>>> import numpy as np
>>> import numpy.linalg as la
>>> np.set_printoptions(precision=2, suppress=True, linewidth=160, floatmode="fixed")
>>> rnd = lambda a: np.round(a, 2) + 0
>>> m1 = np.load("run14.npy")
>>> m1
array([[  3.54,   7.09,  -8.72,  -7.14,   3.58,  10.68],
       [  2.61,   9.22,  -8.98,  -7.08,   2.54,  13.06],
       [  4.63,   8.23,  -6.39,  -7.52,   4.24,  10.33],
       [-13.32,  12.25, -18.43,   8.95,  -0.74,  -0.36],
       [  3.26,  10.36,  -7.56,  -7.00,   1.57,  10.69],
       [  4.15,   6.49,  -9.62,  -7.26,   1.12,   9.12],
       [-10.75,   9.89, -17.27,   6.89,  -1.68,  -3.35],
       [-11.95,  11.17, -17.71,   7.21,   0.89,  -1.39],
       [-10.00,  12.14, -17.87,   6.74,   1.48,  -0.53],
       [-10.39,  10.48, -17.76,   6.52,  -0.75,  -2.79],
       [ -9.95,  10.09, -17.27,   8.66,   0.28,  -2.08],
       [  4.18,   6.73,  -8.19,  -4.95,   1.21,  10.76],
       [-12.84,  11.13, -18.41,   8.21,  -0.19,  -1.91],
       [  6.34,   8.11,  -7.63,  -7.91,   3.21,   9.98],
       [-12.20,   9.68, -17.69,  10.11,   0.96,  -0.61],
       [-10.02,  10.36, -19.49,   7.87,   0.12,  -0.82],
       [  5.30,   7.43,  -7.69,  -6.25,   4.06,  10.63],
       [  4.07,   9.09,  -7.78,  -6.93,   2.08,  10.16],
       [  5.72,   7.06,  -9.49,  -6.03,   3.08,  10.97],
       [-10.41,  12.07, -19.22,   6.41,  -0.37,  -2.71],
       [  5.75,   7.72,  -7.89, -10.33,   4.20,  11.06],
       [-11.94,  11.38, -17.96,   7.09,  -1.18,  -2.89]])
>>> C = m1[[3, 10]].astype(float)
>>> for _ in range(4):
...     lab = la.norm(m1[:, None] - C, axis=-1).argmin(axis=1)
...     C = np.array([m1[lab == j].mean(axis=0) for j in range(2)])
... 
>>> lab
array([1, 1, 1, 0, 1, 1, 0, 0, 0, 0, 0, 1, 0, 1, 0, 0, 1, 1, 1, 0, 1, 0])
>>> np.bincount(lab)
array([11, 11])
>>> np.abs(C[1] - C[0]).argmax()
np.int64(0)
>>> lab = m1[:, 4] > np.median(m1[:, 4])
>>> f = m1[lab].mean(axis=0) - m1[~lab].mean(axis=0)
>>> lab.astype(int)
array([1, 1, 1, 0, 1, 0, 0, 0, 1, 0, 0, 1, 0, 1, 0, 0, 1, 1, 1, 0, 1, 0])
>>> cen = (m1 - m1.mean(axis=0)) / m1.std(axis=0)
>>> np.argwhere(np.abs(cen) > 2)
array([], shape=(0, 2), dtype=int64)
>>> rnd(cen.std(axis=0))
array([1.00, 1.00, 1.00, 1.00, 1.00, 1.00])
>>> coef = la.lstsq(np.delete(cen, 4, axis=1), cen[:, 4])[0]
>>> np.abs(coef).argmax()
np.int64(0)
>>> rnd(coef)
array([0.67, 0.07, 0.08, 0.46, 0.62])
>>> rnd(1 - np.var(cen[:, 4] - np.delete(cen, 4, axis=1) @ coef))
np.float64(0.72)
>>> vec = np.array([-3, 0, -3, 5, -4, 1])
>>> rhs = m1 @ vec
>>> rnd(la.pinv(m1) @ m1)
array([[1.00, 0.00, 0.00, 0.00, 0.00, 0.00],
       [0.00, 1.00, 0.00, 0.00, 0.00, 0.00],
       [0.00, 0.00, 1.00, 0.00, 0.00, 0.00],
       [0.00, 0.00, 0.00, 1.00, 0.00, 0.00],
       [0.00, 0.00, 0.00, 0.00, 1.00, 0.00],
       [0.00, 0.00, 0.00, 0.00, 0.00, 1.00]])
>>> rnd(la.solve(m1.T @ m1, m1.T @ rhs))
array([-3.00,  0.00, -3.00,  5.00, -4.00,  1.00])
>>> rng = np.random.default_rng(221379)
>>> rhs = rhs + 0.02 * rng.normal(size=22)
>>> rnd(rhs)
array([-23.78, -13.39, -38.94, 142.58, -17.72, -15.23, 121.93, 120.10, 110.85, 117.30, 121.75,  -6.81, 133.63, -38.54, 135.78, 126.60, -29.70, -21.70, -20.19,
       119.71, -50.98, 126.96])
>>> coef, *_ = la.lstsq(m1, rhs)
>>> rnd(m1.T @ (rhs - m1 @ coef))
array([0.00, 0.00, 0.00, 0.00, 0.00, 0.00])
>>> rnd(la.norm(rhs - m1 @ coef))
np.float64(0.07)
>>> arr = np.load("arr.npy")
>>> arr
array([[15, 11,  6, 11],
       [11,  9,  5, 10],
       [ 6,  5,  7,  8],
       [11, 10,  8, 14]])
>>> proj = np.triu(np.array([[1, 0, -1, -2], [1, -1, 0, 1], [-1, 0, 0, 1], [0, -2, -1, 0]]), 1) + np.eye(4)
>>> M2 = proj @ arr @ la.inv(proj)
>>> M2
array([[-13.00, -14.00, -30.00,  -7.00],
       [ 22.00,  19.00,  35.00,  14.00],
       [ 17.00,  15.00,  32.00,   9.00],
       [ 11.00,  10.00,  19.00,   7.00]])
>>> la.matrix_rank(M2)
np.int64(4)
>>> vals, evecs = la.eig(M2)
>>> rnd(vals)
array([38.17,  5.00,  1.72,  0.11])
>>> rnd(np.sort(la.eigvals(la.inv(M2))))
array([0.03, 0.20, 0.58, 9.11])
>>> rnd(np.sort(la.eigvals(M2.T)))
array([ 0.11,  1.72,  5.00, 38.17])
>>> f, v = arr[2], arr[1]
>>> f @ f
np.int64(174)
>>> p = (f @ v) / (f @ f) * f
>>> la.matrix_rank(np.outer(f, v))
np.int64(1)
>>> rnd(la.norm(f + v) ** 2 + la.norm(f - v) ** 2)
np.float64(1002.0)
>>> rnd((v - p) @ f)
np.float64(0.0)
>>> vec = np.ones(4)
>>> for _ in range(7):
...     vec = arr @ vec
...     vec /= la.norm(vec)
...     print(round(vec @ arr @ vec, 2))
... 
38.16
38.17
38.17
38.17
38.17
38.17
38.17
>>> rnd(la.eigvalsh(arr)[-1])
np.float64(38.17)
>>> rnd(vec)
array([0.58, 0.47, 0.33, 0.57])
>>> A = np.load("test8.npy")
>>> A
array([[-3.83, -1.43, -0.53,  2.27, -1.51,  0.72],
       [ 2.70,  1.08, -1.84, -1.68, -3.02, -1.11],
       [-1.11,  2.55, -0.68,  3.90, -0.21,  1.24],
       [ 0.60, -0.05,  2.31,  0.37,  1.14,  4.23],
       [-1.34,  1.16,  3.88,  0.18, -1.52,  2.12],
       [-2.24,  0.29,  3.13, -2.15,  1.09,  2.06],
       [ 1.72, -2.11,  0.28, -2.02,  3.14,  1.88],
       [ 1.42,  0.91, -2.71,  3.53,  1.40,  0.61],
       [ 3.79, -2.12,  1.55,  0.96, -0.06,  1.69],
       [ 1.08, -1.15, -1.53,  4.27, -1.13,  0.82],
       [-0.80, -0.35, -2.12, -1.28,  1.61,  3.94],
       [-0.70, -0.06, -3.85, -1.24,  1.30,  2.54],
       [-1.41, -0.80, -3.56, -2.40, -0.73,  1.85],
       [-0.61,  2.71, -2.82, -1.30,  2.12, -1.77],
       [-0.39,  2.76, -1.25, -3.76, -0.77,  0.97],
       [ 1.06,  0.97, -3.47, -2.06,  1.18, -2.30],
       [ 1.54, -1.89, -1.60, -2.92, -0.18, -2.82],
       [ 1.30, -0.70,  3.71, -2.01, -2.24,  0.02],
       [ 0.36, -2.64, -2.45,  3.17,  1.09,  0.84]])
>>> C = A[[5, 12]].astype(float)
>>> for _ in range(6):
...     lab = la.norm(A[:, None] - C, axis=-1).argmin(axis=1)
...     C = np.array([A[lab == j].mean(axis=0) for j in range(2)])
... 
>>> lab
array([1, 1, 1, 0, 0, 0, 0, 1, 0, 1, 1, 1, 1, 1, 1, 1, 1, 0, 1])
>>> np.bincount(lab)
array([ 6, 13])
>>> lab = A[:, 0] > np.median(A[:, 0])
>>> f = A[lab].mean(axis=0) - A[~lab].mean(axis=0)
>>> lab.astype(int)
array([0, 1, 0, 1, 0, 0, 1, 1, 1, 1, 0, 0, 0, 0, 0, 1, 1, 1, 0])
>>> rnd(f)
array([ 2.90, -0.98,  0.66,  0.09, -0.22, -1.12])
>>> rnd((((A - A.mean(axis=0)) @ f > 0) == lab).mean())
np.float64(0.89)
>>> cen = A - A.mean(axis=0)
>>> left, sv, Vt = la.svd(cen, full_matrices=False)
>>> rnd(np.abs(Vt[-1]))
array([0.37, 0.19, 0.31, 0.10, 0.59, 0.62])
>>> rnd((sv ** 2).sum() ** 2 / (sv ** 4).sum())
np.float64(4.72)
>>> rnd(sv)
array([11.42, 10.85,  8.70,  7.90,  5.97,  5.04])
>>> np.abs(Vt[0]).argmax()
np.int64(2)
>>> la.matrix_rank(cen)
np.int64(6)
>>> cov = np.cov(A, rowvar=False)
>>> rnd(np.corrcoef(A.T))
array([[ 1.00, -0.24, -0.01, -0.04,  0.00, -0.27],
       [-0.24,  1.00, -0.09, -0.13, -0.07, -0.13],
       [-0.01, -0.09,  1.00, -0.03, -0.25,  0.32],
       [-0.04, -0.13, -0.03,  1.00, -0.04,  0.17],
       [ 0.00, -0.07, -0.25, -0.04,  1.00,  0.21],
       [-0.27, -0.13,  0.32,  0.17,  0.21,  1.00]])
>>> np.argsort(-A.std(axis=0).round(6), kind="stable")
array([3, 2, 5, 0, 1, 4])
>>> cov.shape
(6, 6)
>>> np.argwhere(np.triu(np.abs(np.corrcoef(A.T)) > 0.8, 1))
array([], shape=(0, 2), dtype=int64)
>>> rnd(np.polyfit(A[:, 0], A[:, 3], 1))
array([-0.05, -0.21])
>>> J = np.load("a.npy")
>>> J
array([[-2, -2],
       [-2, -2],
       [-1, -1]])
>>> M2 = J / np.sqrt((J ** 2).mean(axis=1, keepdims=True))
>>> J - J.mean(axis=1, keepdims=True)
array([[0.00, 0.00],
       [0.00, 0.00],
       [0.00, 0.00]])
>>> E = np.load("sample8.npy")
>>> E
array([[ 0,  0, 10,  0, 12],
       [ 0,  0, 18,  3, 10],
       [ 6,  0, 15,  0, 11],
       [ 4,  0, 18,  0,  0],
       [10,  0, 10,  0,  0],
       [ 0,  0, 15,  0,  0],
       [ 0,  0,  0, 13,  8],
       [ 0,  0, 39,  0, 18],
       [ 4,  0, 18,  0,  0],
       [ 0,  0, 24, 11,  3],
       [ 0,  0, 27, 22,  0],
       [ 0,  0, 21, 16,  0],
       [ 0,  0,  0, 18,  0],
       [ 0,  0,  6, 35,  0],
       [12,  0,  0,  0,  0],
       [ 5,  0,  0, 12,  0],
       [ 0,  0, 25,  0, 11],
       [16,  0,  3,  0,  0],
       [ 1,  0, 21,  0, 20],
       [ 0,  0, 39,  0, 18],
       [ 4,  0, 18,  0,  0],
       [ 0,  0, 20,  5, 18],
       [ 0,  0, 21,  0, 26],
       [12,  0,  0,  0,  0],
       [ 0,  0,  6,  7, 17]])
>>> la.lstsq(E[:-1].T, E[-1])[2]
np.int32(4)
>>> vals, evecs = la.eigh(arr)
>>> vec = np.array([2, 2, 1, 0])
>>> (np.sign(evecs[:, -1].round(6)) == np.sign(evecs[0, -1].round(6))).astype(int)
array([1, 1, 1, 1])
>>> rnd(evecs * np.maximum(vals, 0) @ evecs.T)
array([[15.00, 11.00,  6.00, 11.00],
       [11.00,  9.00,  5.00, 10.00],
       [ 6.00,  5.00,  7.00,  8.00],
       [11.00, 10.00,  8.00, 14.00]])
>>> rnd(evecs * np.sqrt(vals) @ evecs.T)
array([[3.14, 1.78, 0.68, 1.22],
       [1.78, 1.81, 0.47, 1.53],
       [0.68, 0.47, 2.17, 1.27],
       [1.22, 1.53, 1.27, 2.93]])
>>> r = la.matrix_rank(E)
>>> r
np.int64(4)
>>> N = la.svd(E)[2][r:].T
>>> rnd(N @ N.T)
array([[0.00, 0.00, 0.00, 0.00, 0.00],
       [0.00, 1.00, 0.00, 0.00, 0.00],
       [0.00, 0.00, 0.00, 0.00, 0.00],
       [0.00, 0.00, 0.00, 0.00, 0.00],
       [0.00, 0.00, 0.00, 0.00, 0.00]])
>>> rnd(N[:, 0] / N[np.abs(N[:, 0]).round(6).argmax(), 0])
array([0.00, 1.00, 0.00, 0.00, 0.00])
>>> [int(la.matrix_rank(E[:i])) for i in range(1, len(E) + 1)]
[1, 2, 3, 4, 4, 4, 4, 4, 4, 4, 4, 4, 4, 4, 4, 4, 4, 4, 4, 4, 4, 4, 4, 4, 4]
